In [1]: import numpy as np

In [2]: np.set_printoptions(precision=2, suppress=True, linewidth=120, legacy="1.25")

In [3]: rd = lambda a: np.round(a, 2) + 0

In [4]: feats = np.load("x.npy")

In [5]: feats
Out[5]: 
array([[  7., -12.,  15.,  -6.,   6.,   3.,   6.,  -9.,   9.,   0.,   9.,  15.,  -6.],
       [-12.,  14., -20.,   8.,  -8.,  -4.,  -8.,  12., -12.,   0., -12., -20.,   8.],
       [ 15., -20.,  23., -10.,  10.,   5.,  10., -15.,  15.,   0.,  15.,  25., -10.],
       [ -6.,   8., -10.,   2.,  -4.,  -2.,  -4.,   6.,  -6.,   0.,  -6., -10.,   4.],
       [  6.,  -8.,  10.,  -4.,   2.,   2.,   4.,  -6.,   6.,   0.,   6.,  10.,  -4.],
       [  3.,  -4.,   5.,  -2.,   2.,  -1.,   2.,  -3.,   3.,   0.,   3.,   5.,  -2.],
       [  6.,  -8.,  10.,  -4.,   4.,   2.,   2.,  -6.,   6.,   0.,   6.,  10.,  -4.],
       [ -9.,  12., -15.,   6.,  -6.,  -3.,  -6.,   7.,  -9.,   0.,  -9., -15.,   6.],
       [  9., -12.,  15.,  -6.,   6.,   3.,   6.,  -9.,   7.,   0.,   9.,  15.,  -6.],
       [  0.,   0.,   0.,   0.,   0.,   0.,   0.,   0.,   0.,  -2.,   0.,   0.,   0.],
       [  9., -12.,  15.,  -6.,   6.,   3.,   6.,  -9.,   9.,   0.,   7.,  15.,  -6.],
       [ 15., -20.,  25., -10.,  10.,   5.,  10., -15.,  15.,   0.,  15.,  23., -10.],
       [ -6.,   8., -10.,   4.,  -4.,  -2.,  -4.,   6.,  -6.,   0.,  -6., -10.,   2.]])

In [6]: vals, evecs = np.linalg.eigh(feats)

In [7]: x0 = np.array([-3, -1, 2, -3, -2, -3, -3, -3, 2, 2, 0, 1, 1])

In [8]: rd(np.linalg.eigvalsh(feats[1:, 1:]))
Out[8]: array([ -2.,  -2.,  -2.,  -2.,  -2.,  -2.,  -2.,  -2.,  -2.,  -2.,  -2., 108.])

In [9]: np.abs(feats).sum(axis=1).max(), rd(np.abs(vals).max())
Out[9]: (173.0, 117.0)

In [10]: x0 @ feats @ x0
Out[10]: 128.0

In [11]: x0 @ feats @ x0 / (x0 @ x0), rd(vals[0]), rd(vals[-1])
Out[11]: (2.0, -2.0, 117.0)

In [12]: O, R = np.linalg.qr(feats)

In [13]: np.allclose(R.T @ R, feats.T @ feats)
Out[13]: True

In [14]: rd(np.trace(O @ O.T))
Out[14]: 13.0

In [15]: O.shape, R.shape
Out[15]: ((13, 13), (13, 13))

In [16]: rd(abs(R[0, 0])), rd(np.linalg.norm(feats[:, 0]))
Out[16]: (32.23, 32.23)

In [17]: np.argsort(-np.linalg.norm(feats, axis=0).round(6), kind="stable")[:3]
Out[17]: array([ 2, 11,  1])

In [18]: np.linalg.cond(feats) > 100
Out[18]: False

In [19]: rd(np.abs(np.linalg.svd(feats)[2][-1]))
Out[19]: array([0.96, 0.1 , 0.13, 0.05, 0.05, 0.03, 0.05, 0.08, 0.08, 0.  , 0.08, 0.13, 0.05])

In [20]: np.linalg.matrix_rank(feats, rtol=0.1)
Out[20]: 1

In [21]: round(np.log10(np.linalg.cond(feats)))
Out[21]: 2

In [22]: rng = np.random.default_rng(23)

In [23]: lab = rng.permutation(13)

In [24]: other = feats[:, lab] * rng.choice([-1, 1], 13)

In [25]: other
Out[25]: 
array([[  6.,   6.,  -3.,  15.,  -9.,  -0.,   9., -15.,   6.,  -9.,  -7.,  12.,  -6.],
       [ -8.,  -8.,   4., -20.,  12.,  -0., -12.,  20.,  -8.,  12.,  12., -14.,   8.],
       [ 10.,  10.,  -5.,  25., -15.,  -0.,  15., -23.,  10., -15., -15.,  20., -10.],
       [ -2.,  -4.,   2., -10.,   6.,  -0.,  -6.,  10.,  -4.,   6.,   6.,  -8.,   4.],
       [  4.,   4.,  -2.,  10.,  -6.,  -0.,   6., -10.,   4.,  -6.,  -6.,   8.,  -2.],
       [  2.,   2.,   1.,   5.,  -3.,  -0.,   3.,  -5.,   2.,  -3.,  -3.,   4.,  -2.],
       [  4.,   2.,  -2.,  10.,  -6.,  -0.,   6., -10.,   4.,  -6.,  -6.,   8.,  -4.],
       [ -6.,  -6.,   3., -15.,   9.,  -0.,  -7.,  15.,  -6.,   9.,   9., -12.,   6.],
       [  6.,   6.,  -3.,  15.,  -7.,  -0.,   9., -15.,   6.,  -9.,  -9.,  12.,  -6.],
       [ -0.,   0.,  -0.,   0.,  -0.,   2.,  -0.,  -0.,  -0.,  -0.,  -0.,  -0.,  -0.],
       [  6.,   6.,  -3.,  15.,  -9.,  -0.,   9., -15.,   6.,  -7.,  -9.,  12.,  -6.],
       [ 10.,  10.,  -5.,  23., -15.,  -0.,  15., -25.,  10., -15., -15.,  20., -10.],
       [ -4.,  -4.,   2., -10.,   6.,  -0.,  -6.,  10.,  -2.,   6.,   6.,  -8.,   4.]])

In [26]: left, _, Vt = np.linalg.svd(feats.T @ other)

In [27]: lab
Out[27]: array([ 3,  6,  5, 11,  8,  9,  7,  2, 12, 10,  0,  1,  4])

In [28]: other = np.array([[2, 1, 1, 1], [1, 0, 3, 0], [3, 0, 0, 2], [3, 2, 2, 2]])

In [29]: C = np.array([[-1, -1, 2, -5, 2, -5, -1, 0, -1],
    ...:     [-4, 0, 0, -1, 2, 1, 4, 5, -3],
    ...:     [4, 1, 3, 4, -2, -2, -1, 0, 0],
    ...:     [-4, 3, -1, 1, 4, -5, -1, -2, 5],
    ...:     [1, -2, 5, -1, -3, 1, -3, -4, -1],
    ...:     [3, -1, 2, 0, -5, -2, 1, -3, 3],
    ...:     [-1, 3, 0, -4, 3, -4, 0, 5, 5],
    ...:     [-4, 0, -2, -3, -3, 1, -3, 2, 1],
    ...:     [2, 1, -4, 2, 3, 5, 0, -4, -4]])

In [30]: X = np.block([[other, np.zeros((4, 9))], [np.zeros((9, 4)), C]])

In [31]: X
Out[31]: 
array([[ 2.,  1.,  1.,  1.,  0.,  0.,  0.,  0.,  0.,  0.,  0.,  0.,  0.],
       [ 1.,  0.,  3.,  0.,  0.,  0.,  0.,  0.,  0.,  0.,  0.,  0.,  0.],
       [ 3.,  0.,  0.,  2.,  0.,  0.,  0.,  0.,  0.,  0.,  0.,  0.,  0.],
       [ 3.,  2.,  2.,  2.,  0.,  0.,  0.,  0.,  0.,  0.,  0.,  0.,  0.],
       [ 0.,  0.,  0.,  0., -1., -1.,  2., -5.,  2., -5., -1.,  0., -1.],
       [ 0.,  0.,  0.,  0., -4.,  0.,  0., -1.,  2.,  1.,  4.,  5., -3.],
       [ 0.,  0.,  0.,  0.,  4.,  1.,  3.,  4., -2., -2., -1.,  0.,  0.],
       [ 0.,  0.,  0.,  0., -4.,  3., -1.,  1.,  4., -5., -1., -2.,  5.],
       [ 0.,  0.,  0.,  0.,  1., -2.,  5., -1., -3.,  1., -3., -4., -1.],
       [ 0.,  0.,  0.,  0.,  3., -1.,  2.,  0., -5., -2.,  1., -3.,  3.],
       [ 0.,  0.,  0.,  0., -1.,  3.,  0., -4.,  3., -4.,  0.,  5.,  5.],
       [ 0.,  0.,  0.,  0., -4.,  0., -2., -3., -3.,  1., -3.,  2.,  1.],
       [ 0.,  0.,  0.,  0.,  2.,  1., -4.,  2.,  3.,  5.,  0., -4., -4.]])

In [32]: x0 = np.array([-5, 1, -2, -3, 1, -5, -2, 0, 4, 1, 5, 3, 3])

In [33]: y = X @ x0

In [34]: y
Out[34]: array([-14., -11., -21., -23.,  -5.,  31., -22.,  -2., -40., -13.,  22., -17.,  -2.])

In [35]: rd(np.linalg.solve(X, X[:, 4]))
Out[35]: array([0., 0., 0., 0., 1., 0., 0., 0., 0., 0., 0., 0., 0.])

In [36]: rd(np.linalg.solve(X, 2 * y))
Out[36]: array([-10.,   2.,  -4.,  -6.,   2., -10.,  -4.,   0.,   8.,   2.,  10.,   6.,   6.])

In [37]: rd(np.linalg.solve(X, y))
Out[37]: array([-5.,  1., -2., -3.,  1., -5., -2.,  0.,  4.,  1.,  5.,  3.,  3.])

In [38]: rd(np.linalg.solve(X, y + X[:, 9]))
Out[38]: array([-5.,  1., -2., -3.,  1., -5., -2.,  0.,  4.,  2.,  5.,  3.,  3.])
